$ ipython --no-banner

In [1]: import numpy as np

In [2]: import numpy.linalg as la

In [3]: np.set_printoptions(suppress=True, linewidth=100)

In [4]: rd = lambda a: np.round(a, 2) + 0

In [5]: A = np.load("dump.npy")

In [6]: A
Out[6]: 
array([[ 0.,  4.,  0.,  0.,  0.,  0.,  0.,  0.,  0.,  0.,  0.,  0.],
       [ 4., -3.,  4.,  0.,  0.,  0.,  0.,  0.,  0.,  0.,  0.,  0.],
       [ 0.,  4.,  4.,  4.,  0.,  0.,  0.,  0.,  0.,  0.,  0.,  0.],
       [ 0.,  0.,  4., -2.,  4.,  0.,  0.,  0.,  0.,  0.,  0.,  0.],
       [ 0.,  0.,  0.,  4.,  2.,  4.,  0.,  0.,  0.,  0.,  0.,  0.],
       [ 0.,  0.,  0.,  0.,  4.,  3.,  4.,  0.,  0.,  0.,  0.,  0.],
       [ 0.,  0.,  0.,  0.,  0.,  4.,  3.,  4.,  0.,  0.,  0.,  0.],
       [ 0.,  0.,  0.,  0.,  0.,  0.,  4.,  5.,  4.,  0.,  0.,  0.],
       [ 0.,  0.,  0.,  0.,  0.,  0.,  0.,  4.,  1.,  4.,  0.,  0.],
       [ 0.,  0.,  0.,  0.,  0.,  0.,  0.,  0.,  4.,  0.,  4.,  0.],
       [ 0.,  0.,  0.,  0.,  0.,  0.,  0.,  0.,  0.,  4., -5.,  4.],
       [ 0.,  0.,  0.,  0.,  0.,  0.,  0.,  0.,  0.,  0.,  4.,  4.]])

In [7]: M2 = A / la.norm(A, axis=1, keepdims=True)

In [8]: C2 = M2 @ M2.T

In [9]: rd(la.norm(M2, axis=1))
Out[9]: array([1., 1., 1., 1., 1., 1., 1., 1., 1., 1., 1., 1.])

In [10]: (C2 - 2 * np.eye(12)).round(6).argmax(axis=1)
Out[10]: array([ 2,  3,  0,  1,  5,  6,  7,  6,  7, 11,  8,  9])
